>>> import numpy as np
>>> np.set_printoptions(precision=2, suppress=True, linewidth=200, legacy="1.25")
>>> def rd(a):
...     return np.round(a, 2) + 0
... 
>>> m1 = np.load("out10.npy")
>>> print(rd(m1))
[[-0.04 -0.52  0.34 -0.06 -0.48 -0.59  0.19]
 [ 0.29  0.05  0.43 -0.69  0.24 -0.08 -0.44]
 [-0.07 -0.22  0.1   0.56  0.11 -0.13 -0.77]
 [-0.15  0.22 -0.46 -0.11  0.37 -0.75  0.  ]
 [ 0.47  0.68  0.22  0.29 -0.35 -0.24 -0.01]
 [ 0.8  -0.41 -0.23  0.16  0.29 -0.02  0.17]
 [ 0.15 -0.06 -0.62 -0.29 -0.6   0.08 -0.38]]
>>> T = np.stack([m1, -3 * m1, m1[::-1]])
>>> print(np.linalg.matrix_rank(T.reshape(3, -1)))
2
>>> print(T.shape)
(3, 7, 7)
>>> print(np.linalg.matrix_rank(T))
[7 7 7]
>>> print((T @ m1.T).shape)
(3, 7, 7)
>>> W0 = np.load("sample7.npy")
>>> print(W0)
[[4 0 0 2 2 0]
 [0 8 0 0 2 4]
 [0 0 0 0 0 0]
 [2 0 0 1 1 0]
 [2 2 0 1 2 0]
 [0 4 0 0 0 4]]
>>> print(rd(np.linalg.norm(W0, axis=0)))
[4.9  9.17 0.   2.45 3.61 5.66]
>>> print(rd(np.linalg.norm(W0, "nuc")))
19.0
>>> print(rd(np.linalg.norm(W0, 2)))
10.84
>>> F = np.load("case6.npy")
>>> print(F)
[[-4 -5  0  0]
 [-3 -4  0  0]
 [ 0  0 -4 -5]
 [ 0  0 -3 -4]]
>>> hat = np.triu(np.array([[0, 2, 2, 1], [0, 0, 0, 1], [1, 1, 0, 1], [2, 0, 2, 1]]), 1) + np.eye(4)
>>> out = hat @ F @ np.linalg.inv(hat)
>>> print(out)
[[-10.   7.   9. -20.]
 [ -3.   2.   3.  -6.]
 [  0.   0.  -7.  -2.]
 [  0.   0.  -3.  -1.]]
>>> print(rd(np.linalg.det(out)))
1.0
>>> print(rd(np.poly(out)))
[ 1. 16. 66. 16.  1.]
>>> print(hat @ F - F @ hat)
[[-6.  0. -3. -5.]
 [ 0.  6.  3.  3.]
 [ 0.  0. -3.  0.]
 [ 0.  0.  0.  3.]]
>>> print(rd(np.abs(np.linalg.svd(F)[2][-1])))
[0.   0.   0.79 0.62]
>>> print(np.argsort(-np.linalg.norm(F, axis=0).round(6), kind="stable")[:3])
[1 3 0]
>>> print(np.linalg.matrix_rank(F, rtol=0.1))
2
>>> print(rd(np.linalg.norm(F, 2) / np.linalg.norm(F)))
0.71
